$ ipython --no-banner

In [1]: import numpy as np

In [2]: from numpy import linalg as LA

In [3]: np.set_printoptions(suppress=True, linewidth=120)

In [4]: arr = np.loadtxt("w.csv", delimiter=",")

In [5]: arr
Out[5]: 
array([[ 0., -1.,  0.,  0.,  0.],
       [-1.,  0.,  0.,  0.,  0.],
       [ 0.,  0.,  0.,  0.,  0.],
       [ 0.,  0.,  0.,  0., -1.],
       [ 0.,  0.,  0., -1.,  0.]])

In [6]: vals, vecs = LA.eigh(arr)

In [7]: vec = np.array([2, 2, 2, 3, 2])

In [8]: vec @ arr @ vec
Out[8]: np.float64(-20.0)

In [9]: m1 = np.array([[-1.1, 0.3, 0.5, -1.6, 1.6, 0.1],
   ...:     [0.0, -0.2, 0.1, 0.0, 0.3, 2.0],
   ...:     [0.1, 0.8, 2.6, 0.2, -1.2, 1.5]])

In [10]: rng = np.random.default_rng(842541)

In [11]: m1[2] = m1[1] + 0.1 * rng.normal(size=6)

In [12]: m1.round(2)
Out[12]: 
array([[-1.1 ,  0.3 ,  0.5 , -1.6 ,  1.6 ,  0.1 ],
       [ 0.  , -0.2 ,  0.1 ,  0.  ,  0.3 ,  2.  ],
       [-0.15, -0.26,  0.16, -0.08,  0.39,  2.08]])

In [13]: left, sigma, vt = LA.svd(m1)

In [14]: sigma.round(2)
Out[14]: array([3.06, 2.47, 0.08])

In [15]: np.argmax(sigma[:-1] / (sigma[1:] + 1e-6)) + 1
Out[15]: np.int64(2)

In [16]: A2 = left[:, :2] @ np.diag(sigma[:2]) @ vt[:2]

In [17]: LA.matrix_rank(A2)
Out[17]: np.int64(2)

In [18]: round(float(LA.norm(m1 - A2) / LA.norm(m1)), 2)
Out[18]: 0.02

In [19]: round(float(LA.norm(m1 - A2, 2)), 2), round(float(sigma[2]), 2)
Out[19]: (0.08, 0.08)

In [20]: A = np.load("a.npy")

In [21]: A.round(2) + 0
Out[21]: 
array([[ -2.97,   2.52,  -0.45,  -3.28,  11.04],
       [ -2.84,   2.42,  -0.41,  -3.28,  10.78],
       [ -1.02,   1.01,   0.  ,  -3.01,   7.04],
       [ -0.92,   0.93,   0.01,  -2.97,   6.81],
       [  0.37,  -0.42,  -0.05,  -1.17,   1.57],
       [  0.15,   1.41,   1.57,  -0.03,  -1.68],
       [  1.11,   2.22,   3.33,  -1.06,  -2.99],
       [ 14.35,   4.25,  18.6 , -13.67, -15.53],
       [ 18.8 ,   4.25,  23.05, -17.66, -19.53],
       [ 21.32,   4.19,  25.51, -19.9 , -21.8 ]])

In [22]: vec = np.array([-1, -3, -2, -3, 0])

In [23]: np.round(np.einsum("ij,j->i", A, vec), 2)
Out[23]: array([  6.14,   6.22,   7.  ,   7.01,   4.47,  -7.43, -11.24, -23.28, -24.66, -25.24])

In [24]: np.sign((A @ vec).round(6))
Out[24]: array([ 1.,  1.,  1.,  1.,  1., -1., -1., -1., -1., -1.])

In [25]: np.round((A * vec).sum(axis=1), 2)
Out[25]: array([  6.14,   6.22,   7.  ,   7.01,   4.47,  -7.43, -11.24, -23.28, -24.66, -25.24])

In [26]: np.round(A @ np.ones(5), 2)
Out[26]: array([6.86, 6.68, 4.03, 3.87, 0.32, 1.43, 2.61, 8.  , 8.9 , 9.33])

In [27]: np.round(A @ vec, 2)
Out[27]: array([  6.14,   6.22,   7.  ,   7.01,   4.47,  -7.43, -11.24, -23.28, -24.66, -25.24])

In [28]: np.round(A @ np.eye(5)[1], 2)
Out[28]: array([ 2.52,  2.42,  1.01,  0.93, -0.42,  1.41,  2.22,  4.25,  4.25,  4.19])

In [29]: W0 = np.load("block12.npy")

In [30]: W0
Out[30]: 
array([[ 25.07,  17.92, -22.85],
       [-17.57,  33.97, -17.44],
       [-18.16,  33.76, -17.73],
       [ 24.14,  17.8 , -23.64],
       [-16.02,  33.01, -18.42],
       [-18.11,  34.14, -19.15],
       [ 21.22,  -2.57, -10.86],
       [-17.38,  32.99, -18.77],
       [-17.3 ,  35.22, -18.55],
       [ 23.97,  18.25, -20.68],
       [ 21.7 ,  -3.81, -12.52],
       [ 24.37,  18.86, -23.14],
       [-17.99,  34.78, -18.06],
       [ 26.87,  17.68, -22.25],
       [ 21.88,  -5.31, -12.27],
       [-19.58,  33.71, -17.47],
       [ 25.59,  16.53, -20.56],
       [-16.39,  33.77, -16.98],
       [-17.87,  32.66, -18.44],
       [ 25.31,  19.52, -21.71],
       [ 27.83,  16.07, -20.79],
       [ 22.46,  -5.53, -12.37]])

In [31]: Q, Rm = LA.qr(W0)

In [32]: Rm.round(2)
Out[32]: 
array([[-100.97,   26.99,   22.89],
       [   0.  , -115.47,   83.67],
       [   0.  ,    0.  ,   14.12]])

In [33]: Q.shape, Rm.shape
Out[33]: ((22, 3), (3, 3))

In [34]: np.allclose(Rm.T @ Rm, W0.T @ W0)
Out[34]: True

In [35]: basis = W0[[14, 0]].astype(float)

In [36]: for _ in range(3):
    ...:     labels = LA.norm(W0[:, None] - basis, axis=-1).argmin(axis=1)
    ...:     basis = np.array([W0[labels == j].mean(axis=0) for j in range(2)])
    ...: 

In [37]: labels
Out[37]: array([0, 1, 1, 0, 1, 1, 0, 1, 1, 0, 0, 0, 1, 0, 0, 1, 0, 1, 1, 0, 0, 0])

In [38]: np.bincount(labels)
Out[38]: array([12, 10])

In [39]: np.abs(basis[1] - basis[0]).argmax()
Out[39]: np.int64(0)

In [40]: basis.round(2)
Out[40]: 
array([[ 24.2 ,  10.45, -18.64],
       [-17.64,  33.8 , -18.1 ]])

In [41]: np.round(basis[1] - basis[0], 2)
Out[41]: array([-41.84,  23.35,   0.54])

In [42]: E = np.array([[4, 4, 4, 4, 2],
    ...:     [4, 5, 6, 4, 4],
    ...:     [4, 6, 8, 4, 6],
    ...:     [4, 4, 4, 5, 4],
    ...:     [2, 4, 6, 4, 9]])

In [43]: vec = np.array([2, 1, 3, 1, -2])

In [44]: E @ (2 * vec)
Out[44]: array([48, 54, 60, 42, 24])

In [45]: LA.norm(E @ vec) <= LA.norm(E, 2) * LA.norm(vec) + 1e-9
Out[45]: np.True_

In [46]: (E * vec).sum(axis=1)
Out[46]: array([24, 27, 30, 21, 12])

In [47]: (E @ vec).argmax()
Out[47]: np.int64(2)
